% ipython --no-banner

In [1]: import numpy as np

In [2]: from numpy import linalg as LA

In [3]: np.set_printoptions(precision=2, suppress=True, linewidth=160)

In [4]: F = np.loadtxt("a.csv", delimiter=",")

In [5]: print(F)
[[-2.  1.  2. -1.  0. -2.]
 [ 1. -2.  2. -1.  0. -2.]
 [ 2.  2.  1. -2.  0. -4.]
 [-1. -1. -2. -2.  0.  2.]
 [ 0.  0.  0.  0. -3.  0.]
 [-2. -2. -4.  2.  0.  1.]]

In [6]: vec = np.array([5, 5, -5, -4, -4, 0])

In [7]: print((F * vec).sum(axis=1))
[-11. -11.  23.   8.  12.  -8.]

In [8]: print(F @ np.ones(6))
[-2. -2. -1. -4. -3. -5.]

In [9]: print(F @ (2 * vec))
[-22. -22.  46.  16.  24. -16.]

In [10]: print(F * vec)
[[-10.   5. -10.   4.  -0.  -0.]
 [  5. -10. -10.   4.  -0.  -0.]
 [ 10.  10.  -5.   8.  -0.  -0.]
 [ -5.  -5.  10.   8.  -0.   0.]
 [  0.   0.  -0.  -0.  12.   0.]
 [-10. -10.  20.  -8.  -0.   0.]]

In [11]: print(round(float(np.abs(LA.eigvals(F)).max()), 2))
8.0

In [12]: print(np.allclose(F @ F.T, F.T @ F))
True

In [13]: print((F + F.T) / 2)
[[-2.  1.  2. -1.  0. -2.]
 [ 1. -2.  2. -1.  0. -2.]
 [ 2.  2.  1. -2.  0. -4.]
 [-1. -1. -2. -2.  0.  2.]
 [ 0.  0.  0.  0. -3.  0.]
 [-2. -2. -4.  2.  0.  1.]]

In [14]: feats = np.loadtxt("block9.csv", delimiter=",")

In [15]: print(feats)
[[-1.  1.  1.  1.]
 [ 1. -1.  1.  1.]
 [ 1.  1. -1.  1.]
 [ 1.  1.  1. -1.]]

In [16]: w, V = LA.eig(feats)

In [17]: print(np.sort(LA.eigvals(feats @ feats)))
[4. 4. 4. 4.]

In [18]: print(np.round(feats @ V[:, 0] - w[0] * V[:, 0], 2) + 0)
[0. 0. 0. 0.]

In [19]: print(round(LA.det(feats[::-1]), 2))
-16.0

In [20]: print(round(float(LA.det(2 * feats)), 2), round(LA.det(feats), 2))
-256.0 -16.0

In [21]: print(np.kron(np.eye(2, dtype=int), feats))
[[-1.  1.  1.  1. -0.  0.  0.  0.]
 [ 1. -1.  1.  1.  0. -0.  0.  0.]
 [ 1.  1. -1.  1.  0.  0. -0.  0.]
 [ 1.  1.  1. -1.  0.  0.  0. -0.]
 [-0.  0.  0.  0. -1.  1.  1.  1.]
 [ 0. -0.  0.  0.  1. -1.  1.  1.]
 [ 0.  0. -0.  0.  1.  1. -1.  1.]
 [ 0.  0.  0. -0.  1.  1.  1. -1.]]

In [22]: print(np.poly(feats))
[  1.   4.   0. -16. -16.]

In [23]: E = np.load("mat.npy")

In [24]: print(E)
[[-0.48 -0.18 -0.07  0.33 -0.78]
 [-2.38 -3.2  -2.8   0.06 -3.03]
 [-5.86 -7.44 -7.19 -0.79 -7.82]
 [ 1.27  1.56  2.01 -0.27  1.58]
 [-2.09 -2.17 -2.34  0.15 -2.63]
 [-4.04 -6.5  -6.74 -0.33 -6.16]
 [-6.08 -8.21 -8.54 -0.24 -7.99]
 [ 1.05  1.3   1.04  0.31  1.3 ]
 [ 0.51  0.68  1.31 -0.02  0.82]
 [-2.46 -2.91 -3.04 -0.16 -2.77]
 [-3.52 -5.24 -5.09  0.07 -5.11]
 [-0.48 -0.35 -0.19  0.5   0.12]
 [ 2.1   2.86  2.99  0.12  3.16]
 [ 1.97  2.48  1.85 -0.12  2.68]
 [ 1.87  2.68  3.04  0.3   2.81]
 [ 3.51  3.75  3.53 -0.04  3.8 ]
 [-5.85 -7.76 -7.53  0.16 -6.98]
 [ 1.7   2.66  2.38  0.09  2.39]
 [-3.69 -4.78 -5.53  0.35 -4.76]
 [-2.47 -2.9  -2.91  0.   -3.16]]

In [25]: P = E @ LA.solve(E.T @ E, E.T)

In [26]: print(P @ E[:, 1])
[-0.18 -3.2  -7.44  1.56 -2.17 -6.5  -8.21  1.3   0.68 -2.91 -5.24 -0.35  2.86  2.48  2.68  3.75 -7.76  2.66 -4.78 -2.9 ]

In [27]: Ac = (E - E.mean(axis=0)) / E.std(axis=0)

In [28]: print(np.argwhere(np.abs(Ac) > 2))
[[2 3]]

In [29]: print(Ac.std(axis=0))
[1. 1. 1. 1. 1.]

In [30]: b = LA.lstsq(np.delete(Ac, 2, axis=1), Ac[:, 2])[0]

In [31]: print(np.round(1 - np.var(Ac[:, 2] - np.delete(Ac, 2, axis=1) @ b), 2))
0.99

In [32]: dist = LA.norm(E[:, None] - E[None], axis=-1)

In [33]: print(dist.mean(axis=1).argmax())
6

In [34]: print(dist.shape)
(20, 20)

In [35]: print((dist + 1e9 * np.eye(20)).round(6).argmin(axis=1))
[11 19 16  7  9 10 16  8  7 19 18  0 14 17 12 12  2 13 10  1]

In [36]: data = np.load("w.npy")

In [37]: print(data)
[[-3 -3]
 [-3 -6]]

In [38]: print(np.allclose(data @ data.T, data.T @ data))
True

In [39]: print(np.sort(np.abs(LA.eigvals(data))))
[1.15 7.85]

In [40]: LA.determinant(data)
Traceback (most recent call last):
  Cell In[40], line 1
    LA.determinant(data)
AttributeError: module 'numpy.linalg' has no attribute 'determinant'


In [41]: J = np.loadtxt("case14.csv", delimiter=",")

In [42]: print(J)
[[ 2.8   2.39  0.59  0.83  3.22]
 [-2.95 -2.17 -0.77 -0.73 -3.23]
 [ 1.68  3.47 -0.57  1.33  2.84]
 [ 0.47 -3.97  2.07 -1.65 -1.41]
 [-1.46 -3.59  0.75 -1.4  -2.73]
 [ 3.56 -0.6   2.39 -0.44  2.46]
 [-2.9  -2.25 -0.71 -0.77 -3.23]
 [ 3.15  1.8   1.06  0.57  3.22]
 [ 2.7  -2.71  2.83 -1.26  0.86]
 [-3.4   1.36 -2.64  0.74 -2.01]
 [-3.38 -1.22 -1.46 -0.32 -3.14]
 [ 2.44  2.85  0.16  1.04  3.14]
 [-0.77 -3.87  1.29 -1.55 -2.32]
 [ 2.41  2.87  0.14  1.05  3.13]
 [ 2.13 -3.28  2.75 -1.46  0.17]
 [ 2.4   2.89  0.12  1.06  3.13]
 [-2.68 -2.56 -0.43 -0.91 -3.2 ]
 [-2.91 -2.23 -0.73 -0.76 -3.23]
 [-3.58 -0.04 -2.11  0.17 -2.77]
 [ 3.33 -1.58  2.7  -0.83  1.86]
 [ 2.24  3.04 -0.05  1.13  3.08]
 [ 3.4   1.17  1.49  0.3   3.13]
 [ 2.65  2.6   0.4   0.93  3.19]
 [ 2.55  2.72  0.29  0.98  3.17]
 [-3.57 -0.27 -2.    0.08 -2.86]
 [ 2.92  2.22  0.73  0.76  3.23]
 [-2.28  3.15 -2.78  1.42 -0.34]
 [ 3.32 -1.6   2.7  -0.84  1.84]
 [-1.84 -3.36  0.42 -1.28 -2.91]]

In [43]: cent = J[[7, 3]].astype(float)

In [44]: for _ in range(5):
    ...:     idx = LA.norm(J[:, None] - cent, axis=-1).argmin(axis=1)
    ...:     cent = np.array([J[idx == j].mean(axis=0) for j in range(2)])
    ...: 

In [45]: print(idx)
[0 1 0 1 1 0 1 0 0 1 1 0 1 0 0 0 1 1 1 0 0 0 0 0 1 0 1 0 1]

In [46]: print(np.bincount(idx))
[16 13]

In [47]: print(cent)
[[ 2.73  1.14  1.11  0.32  2.6 ]
 [-2.4  -1.62 -0.7  -0.54 -2.57]]

In [48]: G = np.cov(J, rowvar=False)

In [49]: print(J.std(axis=0))
[2.7  2.55 1.58 1.   2.72]

In [50]: print(G.shape)
(5, 5)

In [51]: print(np.corrcoef(J.T))
[[ 1.    0.38  0.74  0.26  0.92]
 [ 0.38  1.   -0.34  0.99  0.71]
 [ 0.74 -0.34  1.   -0.46  0.42]
 [ 0.26  0.99 -0.46  1.    0.61]
 [ 0.92  0.71  0.42  0.61  1.  ]]

In [52]: print(np.round(LA.eigvalsh(G)[::-1], 2) + 0)
[18.3   7.22  0.    0.    0.  ]

In [53]: print(np.argsort(-J.std(axis=0).round(6), kind="stable"))
[4 0 1 2 3]

In [54]: print(np.median(J, axis=0))
[ 2.13 -0.27  0.29  0.08  0.86]

In [55]: print(np.polyfit(J[:, 0], J[:, 1], 1))
[ 0.36 -0.25]

In [56]: print(np.argwhere(np.triu(np.abs(np.corrcoef(J.T)) > 0.8, 1)))
[[0 4]
 [1 3]]

In [57]: left, sigma, VT = LA.svd(J)

In [58]: V = VT[:(sigma > 1e-8).sum()]

In [59]: rng = np.random.default_rng(757443)

In [60]: vec = J[24] + -2 * J[19] + rng.integers(2) * np.eye(5)[1]

In [61]: print(vec)
[-10.24   3.88  -7.4    1.73  -6.57]

In [62]: print(V.T @ V)
[[ 0.51 -0.02  0.31 -0.03  0.39]
 [-0.02  0.64 -0.3   0.26  0.27]
 [ 0.31 -0.3   0.32 -0.14  0.11]
 [-0.03  0.26 -0.14  0.11  0.09]
 [ 0.39  0.27  0.11  0.09  0.42]]

In [63]: print(np.diag(V.T @ V))
[0.51 0.64 0.32 0.11 0.42]

In [64]: print(np.round(LA.norm(vec - V.T @ V @ vec), 2))
0.6

In [65]: M2 = np.array([[2, -3], [3, -3], [3, 3], [-2, 0], [3, 2]])

In [66]: print(np.einsum("ij,ij->i", J, J))
[25. 25. 25. 25. 25. 25. 25. 25. 25. 25. 25. 25. 25. 25. 25. 25. 25. 25. 25. 25. 25. 25. 25. 25. 25. 25. 25. 25. 25.]

In [67]: M2 @ J
Traceback (most recent call last):
  Cell In[67], line 1
    M2 @ J
ValueError: matmul: Input operand 1 has a mismatch in its core dimension 0, with gufunc signature (n?,k),(k,m?)->(n?,m?) (size 29 is different from 2)


In [68]: print(np.einsum("ij->j", J))
[12.4  -2.78  8.64 -1.81  8.28]

In [69]: m1 = np.loadtxt("run13.csv", delimiter=",")

In [70]: print(m1)
[[6. 1. 1. 1.]
 [1. 6. 1. 1.]
 [1. 1. 6. 1.]
 [1. 1. 1. 6.]]

In [71]: Lm = LA.cholesky(m1)

In [72]: print(Lm @ Lm.T)
[[6. 1. 1. 1.]
 [1. 6. 1. 1.]
 [1. 1. 6. 1.]
 [1. 1. 1. 6.]]

In [73]: print(Lm)
[[2.45 0.   0.   0.  ]
 [0.41 2.42 0.   0.  ]
 [0.41 0.35 2.39 0.  ]
 [0.41 0.35 0.3  2.37]]

In [74]: A = np.loadtxt("x.csv", delimiter=",")

In [75]: print(A)
[[ -2.   2.  -2.]
 [  1.   2.  -5.]
 [  3.   3.  -7.]
 [  3.   4.  -5.]
 [  6.   4.  -6.]
 [  7.   2.  -6.]
 [  5.   5.  -4.]
 [  3.   2.  -3.]
 [  0.  -1.  -2.]
 [ -3.   0.  -2.]
 [ -5.  -2.   1.]
 [ -5.   0.  -1.]
 [ -7.  -1.   0.]
 [-10.   2.   1.]
 [ -7.   1.  -1.]
 [ -4.   2.  -4.]
 [ -6.   5.  -1.]
 [ -7.   8.  -1.]
 [ -7.   8.  -3.]
 [ -7.  10.   0.]
 [ -6.   7.   0.]
 [ -4.   4.  -3.]
 [ -3.   5.  -1.]
 [ -1.   4.   0.]
 [ -1.   1.  -3.]
 [ -1.   0.  -3.]
 [ -1.   1.  -2.]]

In [76]: Ac = A - A.mean(axis=0)

In [77]: left, sigma, VT = LA.svd(Ac, full_matrices=False)

In [78]: print(round((sigma ** 2).sum() ** 2 / (sigma ** 4).sum(), 2))
1.79

In [79]: print(np.abs(VT[0]).argmax())
0

In [80]: print(np.abs(VT[-1]))
[0.39 0.1  0.92]

In [81]: print(sigma)
[25.   15.14  6.04]

In [82]: print((np.sign(left[:, 0]) == np.sign(left[0, 0])).astype(int))
[1 1 1 1 1 1 1 1 1 0 0 0 0 0 0 0 0 0 0 0 0 0 0 1 1 1 1]

In [83]: print(sigma ** 2 / (sigma ** 2).sum())
[0.7  0.26 0.04]

In [84]: print(np.abs(left[:, 0]).argmax())
5

In [85]: M = np.loadtxt("test8.csv", delimiter=",")

In [86]: print(M)
[[1.   0.5  0.25]
 [0.5  1.   0.5 ]
 [0.25 0.5  1.  ]]

In [87]: q, V = LA.qr(M[:, :1])[0], LA.qr(M[:, 1:])[0]

In [88]: sigma = LA.svd(q.T @ V, compute_uv=False)

In [89]: print(round(LA.norm(q @ q.T - V @ V.T, 2), 2))
1.0

In [90]: print((sigma > 0.9).sum())
0

In [91]: M2 = M / LA.norm(M, axis=1, keepdims=True)

In [92]: G = M2 @ M2.T

In [93]: print((G - 2 * np.eye(3)).round(6).argmax(axis=1))
[1 0 1]

In [94]: print(np.round(np.degrees(np.arccos(np.clip(G[1, 0], -1, 1))), 2))
36.7

In [95]: print(G[1])
[0.8 1.  0.8]

In [96]: w, V = LA.eigh(F)

In [97]: vec = np.array([2, 2, 0, 2, -1, -1])

In [98]: print((np.sign(V[:, -1].round(6)) == np.sign(V[0, -1].round(6))).astype(int))
[1 1 1 0 0 0]

In [99]: print(vec @ F @ vec)
-26.0

In [100]: print(V * np.abs(w) @ V.T)
[[ 3.45  0.45  0.91 -0.45  0.   -0.91]
 [ 0.45  3.45  0.91 -0.45  0.   -0.91]
 [ 0.91  0.91  4.82 -0.91  0.   -1.82]
 [-0.45 -0.45 -0.91  3.45  0.    0.91]
 [ 0.    0.    0.    0.    3.    0.  ]
 [-0.91 -0.91 -1.82  0.91  0.    4.82]]

In [101]: print(V * np.maximum(w, 0) @ V.T)
[[ 0.73  0.73  1.45 -0.73  0.   -1.45]
 [ 0.73  0.73  1.45 -0.73  0.   -1.45]
 [ 1.45  1.45  2.91 -1.45  0.   -2.91]
 [-0.73 -0.73 -1.45  0.73  0.    1.45]
 [ 0.    0.    0.    0.    0.    0.  ]
 [-1.45 -1.45 -2.91  1.45  0.    2.91]]
